$ ipython --no-banner

In [1]: import numpy as np

In [2]: np.set_printoptions(precision=1, suppress=True, linewidth=100, sign=" ")

In [3]: E = np.loadtxt("arr.csv", delimiter=",")

In [4]: E
Out[4]: 
array([[ 2.,  0., -2., -1.,  2.,  1.,  2.,  1., -2.,  3.,  0.,  0.],
       [ 0.,  0., -2.,  0.,  2.,  0.,  0.,  0., -2.,  1.,  0.,  1.],
       [-1.,  1.,  2., -2.,  2.,  2., -1.,  2.,  1.,  3.,  2.,  2.],
       [ 1., -1., -2., -1.,  0., -1., -2.,  1.,  0.,  0.,  2.,  2.],
       [ 0., -1.,  2.,  0.,  0.,  2., -2., -1.,  0.,  3.,  0.,  3.],
       [ 1., -2.,  0., -2.,  2.,  0., -1.,  1.,  1.,  1.,  0.,  0.],
       [ 1.,  1.,  2.,  0.,  1.,  2.,  2.,  0., -1.,  2.,  2.,  1.],
       [ 2., -1., -2., -1.,  0., -2.,  1., -1., -2.,  0.,  1.,  0.],
       [ 2., -2.,  0., -1.,  2.,  1.,  1.,  2.,  0.,  3.,  0.,  1.],
       [ 0.,  0.,  0.,  0.,  0.,  0.,  0.,  0.,  0., -1.,  1.,  0.],
       [ 0.,  0.,  0.,  0.,  0.,  0.,  0.,  0.,  0.,  1.,  2., -1.],
       [ 0.,  0.,  0.,  0.,  0.,  0.,  0.,  0.,  0., -1.,  2.,  0.]])

In [5]: other = np.linalg.inv(E)

In [6]: np.round(E @ other, 1) + 0
Out[6]: 
array([[ 1.,  0.,  0.,  0.,  0.,  0.,  0.,  0.,  0.,  0.,  0.,  0.],
       [ 0.,  1.,  0.,  0.,  0.,  0.,  0.,  0.,  0.,  0.,  0.,  0.],
       [ 0.,  0.,  1.,  0.,  0.,  0.,  0.,  0.,  0.,  0.,  0.,  0.],
       [ 0.,  0.,  0.,  1.,  0.,  0.,  0.,  0.,  0.,  0.,  0.,  0.],
       [ 0.,  0.,  0.,  0.,  1.,  0.,  0.,  0.,  0.,  0.,  0.,  0.],
       [ 0.,  0.,  0.,  0.,  0.,  1.,  0.,  0.,  0.,  0.,  0.,  0.],
       [ 0.,  0.,  0.,  0.,  0.,  0.,  1.,  0.,  0.,  0.,  0.,  0.],
       [ 0.,  0.,  0.,  0.,  0.,  0.,  0.,  1.,  0.,  0.,  0.,  0.],
       [ 0.,  0.,  0.,  0.,  0.,  0.,  0.,  0.,  1.,  0.,  0.,  0.],
       [ 0.,  0.,  0.,  0.,  0.,  0.,  0.,  0.,  0.,  1.,  0.,  0.],
       [ 0.,  0.,  0.,  0.,  0.,  0.,  0.,  0.,  0.,  0.,  1.,  0.],
       [ 0.,  0.,  0.,  0.,  0.,  0.,  0.,  0.,  0.,  0.,  0.,  1.]])

In [7]: np.round(np.linalg.det(E) * other, 1) + 0
Out[7]: 
array([[  -148.,    -92.,   -826.,   1248.,   -366.,    866.,   1640.,   -560.,   -620.,   2608.,
           674.,  -3760.],
       [     0.,     52.,   -286.,    884.,   -546.,    598.,   1248.,   -520.,   -988.,  -1976.,
          -130.,   -468.],
       [ -1036.,    266.,    276.,    156.,    -92.,   -308.,    612.,    448.,    496.,  10612.,
          1962.,  -8536.],
       [  -740.,    684.,   -802.,    676.,   -374.,    170.,   1024.,   -772.,    176.,  -1572.,
           510.,   -236.],
       [  -444.,    764.,   -502.,    260.,   -474.,   1090.,   1020.,   -536.,   -456.,  -4760.,
          -578.,   2448.],
       [  1184.,   -512.,      4.,   -416.,    640.,   -116.,   -744.,   -356.,   -188.,   1548.,
          -348.,    908.],
       [   444.,   -348.,    138.,   -884.,    -46.,   -154.,   -656.,    224.,    248., -11048.,
         -2386.,   9200.],
       [  -592.,    152.,    570.,    364.,   -190.,  -1138.,   -200.,    256.,   1108.,  13760.,
          2358., -10100.],
       [   592.,   -464.,   -778.,    104.,   -382.,   1398.,    408.,   -984.,   -952., -21144.,
         -3502.,  14832.],
       [     0.,      0.,      0.,      0.,      0.,      0.,      0.,      0.,      0.,  -3848.,
             0.,   1924.],
       [     0.,      0.,      0.,      0.,      0.,      0.,      0.,      0.,      0.,  -1924.,
             0.,   1924.],
       [     0.,      0.,      0.,      0.,      0.,      0.,      0.,      0.,      0.,  -7696.,
         -1924.,   5772.]])

In [8]: np.round(np.linalg.inv(other), 1) + 0
Out[8]: 
array([[ 2.,  0., -2., -1.,  2.,  1.,  2.,  1., -2.,  3.,  0.,  0.],
       [ 0.,  0., -2.,  0.,  2.,  0.,  0.,  0., -2.,  1.,  0.,  1.],
       [-1.,  1.,  2., -2.,  2.,  2., -1.,  2.,  1.,  3.,  2.,  2.],
       [ 1., -1., -2., -1.,  0., -1., -2.,  1.,  0.,  0.,  2.,  2.],
       [ 0., -1.,  2.,  0.,  0.,  2., -2., -1.,  0.,  3.,  0.,  3.],
       [ 1., -2.,  0., -2.,  2.,  0., -1.,  1.,  1.,  1.,  0.,  0.],
       [ 1.,  1.,  2.,  0.,  1.,  2.,  2.,  0., -1.,  2.,  2.,  1.],
       [ 2., -1., -2., -1.,  0., -2.,  1., -1., -2.,  0.,  1.,  0.],
       [ 2., -2.,  0., -1.,  2.,  1.,  1.,  2.,  0.,  3.,  0.,  1.],
       [ 0.,  0.,  0.,  0.,  0.,  0.,  0.,  0.,  0., -1.,  1.,  0.],
       [ 0.,  0.,  0.,  0.,  0.,  0.,  0.,  0.,  0.,  1.,  2., -1.],
       [ 0.,  0.,  0.,  0.,  0.,  0.,  0.,  0.,  0., -1.,  2.,  0.]])

In [9]: round(np.linalg.det(E) * np.linalg.det(other), 1)
Out[9]: np.float64(1.0)

In [10]: m1 = np.load("w.npy")

In [11]: m1.round(1) + 0
Out[11]: 
array([[ 0.2, -0.1,  0. ,  0.1, -0.2, -0.3, -0.1, -0.1, -0.1],
       [-0.1,  0.1,  0. , -0.1,  0.2,  0.2,  0. ,  0.1,  0. ],
       [ 0. ,  0. ,  0. ,  0. ,  0. ,  0. ,  0. ,  0. ,  0. ],
       [ 0.1, -0.1,  0. ,  0.1, -0.1, -0.1,  0. ,  0. ,  0. ],
       [-0.2,  0.2,  0. , -0.1,  0.3,  0.3,  0.1,  0.1,  0.1],
       [-0.3,  0.2,  0. , -0.1,  0.3,  0.3,  0.1,  0.1,  0.1],
       [-0.1,  0. ,  0. ,  0. ,  0.1,  0.1,  0. ,  0. ,  0. ],
       [-0.1,  0.1,  0. ,  0. ,  0.1,  0.1,  0. ,  0. ,  0. ],
       [-0.1,  0. ,  0. ,  0. ,  0.1,  0.1,  0. ,  0. ,  0. ]])

In [12]: # 2 blocks once reordered

In [13]: Uu, s, Vt = np.linalg.svd(m1, full_matrices=False)

In [14]: np.round(s / s[0], 1) + 0
Out[14]: array([ 1.,  0.,  0.,  0.,  0.,  0.,  0.,  0.,  0.])

In [15]: np.round(Uu.T @ m1 @ Vt.T, 1) + 0
Out[15]: 
array([[ 1.,  0.,  0.,  0.,  0.,  0.,  0.,  0.,  0.],
       [ 0.,  0.,  0.,  0.,  0.,  0.,  0.,  0.,  0.],
       [ 0.,  0.,  0.,  0.,  0.,  0.,  0.,  0.,  0.],
       [ 0.,  0.,  0.,  0.,  0.,  0.,  0.,  0.,  0.],
       [ 0.,  0.,  0.,  0.,  0.,  0.,  0.,  0.,  0.],
       [ 0.,  0.,  0.,  0.,  0.,  0.,  0.,  0.,  0.],
       [ 0.,  0.,  0.,  0.,  0.,  0.,  0.,  0.,  0.],
       [ 0.,  0.,  0.,  0.,  0.,  0.,  0.,  0.,  0.],
       [ 0.,  0.,  0.,  0.,  0.,  0.,  0.,  0.,  0.]])

In [16]: (s > 1e-8).sum()
Out[16]: np.int64(1)

In [17]: s.round(1) + 0
Out[17]: array([ 1.,  0.,  0.,  0.,  0.,  0.,  0.,  0.,  0.])

In [18]: np.round(np.diff(m1, axis=0), 1) + 0
Out[18]: 
array([[-0.4,  0.2,  0. , -0.2,  0.4,  0.4,  0.1,  0.2,  0.1],
       [ 0.1, -0.1,  0. ,  0.1, -0.2, -0.2,  0. , -0.1,  0. ],
       [ 0.1, -0.1,  0. ,  0.1, -0.1, -0.1,  0. ,  0. ,  0. ],
       [-0.3,  0.2,  0. , -0.2,  0.4,  0.4,  0.1,  0.1,  0.1],
       [ 0. ,  0. ,  0. ,  0. ,  0. ,  0. ,  0. ,  0. ,  0. ],
       [ 0.2, -0.1,  0. ,  0.1, -0.2, -0.2, -0.1, -0.1, -0.1],
       [ 0. ,  0. ,  0. ,  0. ,  0. ,  0. ,  0. ,  0. ,  0. ],
       [ 0. ,  0. ,  0. ,  0. ,  0. ,  0. ,  0. ,  0. ,  0. ]])

In [19]: m1.shape
Out[19]: (9, 9)

In [20]: np.unravel_index(np.abs(m1).argmax(), m1.shape)
Out[20]: (np.int64(5), np.int64(5))

In [21]: m1.sum(axis=1)
Out[21]: array([-0.5,  0.3,  0. , -0.3,  0.6,  0.6,  0.1,  0.2,  0.1])

In [22]: np.round(np.abs(m1).max(), 1)
Out[22]: np.float64(0.3)

In [23]: feats = np.load("data.npy")

In [24]: feats
Out[24]: 
array([[  1.9,   3.5,  -8.5,  -2.1,   9. ],
       [ 10.6,  -4.8, -24.7,  17.7,  -1.4],
       [  9.6,  -6.5, -25.2,  18.1,  -0.3],
       [ 11.6,  -4.2, -25.2,  18.9,  -0.3],
       [  2.7,   4.8,  -5.6,  -3.7,   6.3],
       [  2.3,   4.3,  -5.8,  -5.3,   8.6],
       [  1.7,   2.9,  -8.2,  -5.9,   8. ],
       [ 10.5,  -4.5, -23.9,  18.9,   0. ],
       [ -0.6,   2.1,  -6. ,  -4.6,   7.4],
       [  0.2,   3.4,  -8.6,  -4.6,   8.3],
       [ 10.9,  -4.6, -23.4,  18.5,   0.2],
       [  0.9,   4.2,  -7.7,  -3.3,   6.5],
       [ -0.2,   4.3,  -4.4,  -3.2,   8.7],
       [ -0.2,   3.3,  -5.4,  -4.2,   7.7],
       [  8.3,  -5.6, -22.6,  17.8,  -2. ],
       [ 11.5,  -3.5, -26.6,  18.5,  -1.2],
       [  8.6,  -5.6, -24.1,  19.6,   0.5],
       [  1.2,   4.2,  -7.8,  -4.5,   6.3],
       [  1.2,   6.1,  -7.9,  -2.9,   8.2],
       [ 10.3,  -4.2, -23.3,  18.3,   3.5],
       [ 10.5,  -4.2, -23.2,  17. ,  -0.6],
       [  0.4,   6. ,  -5.8,  -4.7,   7.1],
       [  2.3,   4.2,  -6.3,  -4. ,   7.9],
       [ -1. ,   4. ,  -6.7,  -4.5,   7.4],
       [ 10.4,  -3.3, -25.8,  17.8,  -0.7],
       [  2.4,   4.5,  -8.5,  -3.8,   7.2],
       [ 10.8,  -5.1, -24.4,  17.6,  -0.4],
       [ 10.4,  -5.7, -23.2,  19. ,  -0.7],
       [ 10.8,  -5.4, -23.6,  18.5,  -0.9],
       [ -0.7,   4.5,  -6.2,  -5.3,   6.8],
       [  0.3,   3.5,  -4.7,  -5. ,   7.2],
       [  9.3,  -4.2, -22.4,  17.8,  -1. ],
       [  0.4,   2.2,  -8.8,  -2.8,   6.9],
       [ 10.8,  -5.3, -24. ,  17.6,   0.7]])

In [25]: Xs = feats - feats.mean(axis=0)

In [26]: Uu, s, Vt = np.linalg.svd(Xs, full_matrices=False)

In [27]: np.round(Xs.mean(axis=0), 1) + 0
Out[27]: array([ 0.,  0.,  0.,  0.,  0.])

In [28]: np.round(np.abs(Vt[-1]), 1) + 0
Out[28]: array([ 0.7,  0.6,  0.2,  0.3,  0. ])

In [29]: round((s ** 2).sum() ** 2 / (s ** 4).sum(), 1)
Out[29]: np.float64(1.0)

In [30]: np.round(s ** 2 / (s ** 2).sum(), 1) + 0
Out[30]: array([ 1.,  0.,  0.,  0.,  0.])

In [31]: np.abs(Uu[:, 0]).argmax()
Out[31]: np.int64(15)

In [32]: rng = np.random.default_rng(878)

In [33]: z = rng.permutation(5)

In [34]: other = feats[:, z] * rng.choice([-1, 1], 5)

In [35]: other
Out[35]: 
array([[  9. ,  -3.5,  -1.9,  -8.5,   2.1],
       [ -1.4,   4.8, -10.6, -24.7, -17.7],
       [ -0.3,   6.5,  -9.6, -25.2, -18.1],
       [ -0.3,   4.2, -11.6, -25.2, -18.9],
       [  6.3,  -4.8,  -2.7,  -5.6,   3.7],
       [  8.6,  -4.3,  -2.3,  -5.8,   5.3],
       [  8. ,  -2.9,  -1.7,  -8.2,   5.9],
       [  0. ,   4.5, -10.5, -23.9, -18.9],
       [  7.4,  -2.1,   0.6,  -6. ,   4.6],
       [  8.3,  -3.4,  -0.2,  -8.6,   4.6],
       [  0.2,   4.6, -10.9, -23.4, -18.5],
       [  6.5,  -4.2,  -0.9,  -7.7,   3.3],
       [  8.7,  -4.3,   0.2,  -4.4,   3.2],
       [  7.7,  -3.3,   0.2,  -5.4,   4.2],
       [ -2. ,   5.6,  -8.3, -22.6, -17.8],
       [ -1.2,   3.5, -11.5, -26.6, -18.5],
       [  0.5,   5.6,  -8.6, -24.1, -19.6],
       [  6.3,  -4.2,  -1.2,  -7.8,   4.5],
       [  8.2,  -6.1,  -1.2,  -7.9,   2.9],
       [  3.5,   4.2, -10.3, -23.3, -18.3],
       [ -0.6,   4.2, -10.5, -23.2, -17. ],
       [  7.1,  -6. ,  -0.4,  -5.8,   4.7],
       [  7.9,  -4.2,  -2.3,  -6.3,   4. ],
       [  7.4,  -4. ,   1. ,  -6.7,   4.5],
       [ -0.7,   3.3, -10.4, -25.8, -17.8],
       [  7.2,  -4.5,  -2.4,  -8.5,   3.8],
       [ -0.4,   5.1, -10.8, -24.4, -17.6],
       [ -0.7,   5.7, -10.4, -23.2, -19. ],
       [ -0.9,   5.4, -10.8, -23.6, -18.5],
       [  6.8,  -4.5,   0.7,  -6.2,   5.3],
       [  7.2,  -3.5,  -0.3,  -4.7,   5. ],
       [ -1. ,   4.2,  -9.3, -22.4, -17.8],
       [  6.9,  -2.2,  -0.4,  -8.8,   2.8],
       [  0.7,   5.3, -10.8, -24. , -17.6]])

In [36]: Uu, _, Vt = np.linalg.svd(feats.T @ other)

In [37]: np.round(Uu @ Vt, 1) + 0
Out[37]: 
array([[ 0.,  0., -1.,  0.,  0.],
       [ 0., -1.,  0.,  0.,  0.],
       [ 0.,  0.,  0.,  1.,  0.],
       [ 0.,  0.,  0.,  0., -1.],
       [ 1.,  0.,  0.,  0.,  0.]])
